>>> import numpy as np
>>> import numpy.linalg as la
>>> np.set_printoptions(precision=2, suppress=True, linewidth=200, sign=" ")
>>> u = np.array([-1, 3, -4])
>>> g = np.array([-3, -1, -2, -3])
>>> arr = u[:, None] + g[None, :]
>>> arr
array([[-4, -2, -3, -4],
       [ 0,  2,  1,  0],
       [-7, -5, -6, -7]])
>>> la.cond(arr) > 100
np.True_
>>> [round(float(x), 2) for x in la.svd(arr, compute_uv=False)[:3]]
[14.32, 1.99, 0.0]
>>> la.matrix_rank(arr, rtol=0.1)
np.int64(2)
>>> def softmax(z):
...     e = np.exp(z - z.max(axis=-1, keepdims=True))
...     return e / e.sum(axis=-1, keepdims=True)
... 
>>> softmax(arr[2] + 4)
array([ 0.08,  0.61,  0.22,  0.08])
>>> S = arr @ arr.T / np.sqrt(4)
>>> softmax(S).round(6).argmax(axis=1)
array([ 2,  1,  2])
>>> np.round(softmax(S), 2) + 0
array([[ 0.,  0.,  1.],
       [ 0.,  1.,  0.],
       [ 0.,  0.,  1.]])
>>> np.round(softmax(S + np.triu(np.full(S.shape, -np.inf), 1)), 2) + 0
array([[ 1.,  0.,  0.],
       [ 0.,  1.,  0.],
       [ 0.,  0.,  1.]])
>>> la.norm(arr, axis=0)
array([ 8.06,  5.74,  6.78,  8.06])
>>> round(float(la.norm(arr, 1)), 2), round(float(la.norm(arr, np.inf)), 2)
(11.0, 25.0)
>>> round(float(la.norm(arr[0] - arr[1])), 2)
8.0
>>> K = np.array([[-0.1, -0.5, 1.8], [1.4, -0.4, 5.1], [0.3, 0.4, 4.5]])
>>> K
array([[-0.1, -0.5,  1.8],
       [ 1.4, -0.4,  5.1],
       [ 0.3,  0.4,  4.5]])
>>> (K + K.T) / 2
array([[-0.1 ,  0.45,  1.05],
       [ 0.45, -0.4 ,  2.75],
       [ 1.05,  2.75,  4.5 ]])
>>> np.allclose(K, K.T)
False
>>> assert K == K.T
Traceback (most recent call last):
  File "<python-input-23>", line 1, in <module>
    assert K == K.T
           ^^^^^^^^
ValueError: The truth value of an array with more than one element is ambiguous. Use a.any() or a.all()
>>> np.trace(K)
np.float64(4.0)
>>> np.allclose(K @ K.T, K.T @ K)
False
>>> np.round(np.abs(la.eigvals(K)).max(), 2)
np.float64(4.98)
>>> la.determinant(K)
Traceback (most recent call last):
  File "<python-input-27>", line 1, in <module>
    la.determinant(K)
    ^^^^^^^^^^^^^^
AttributeError: module 'numpy.linalg' has no attribute 'determinant'
>>> K @ K
array([[-0.15,  0.97,  5.37],
       [ 0.83,  1.5 , 23.43],
       [ 1.88,  1.49, 22.83]])
>>> la.matrix_power(K, 4)
array([[  10.92,    9.31,  144.52],
       [  45.17,   37.97,  574.51],
       [  43.88,   38.08,  566.22]])
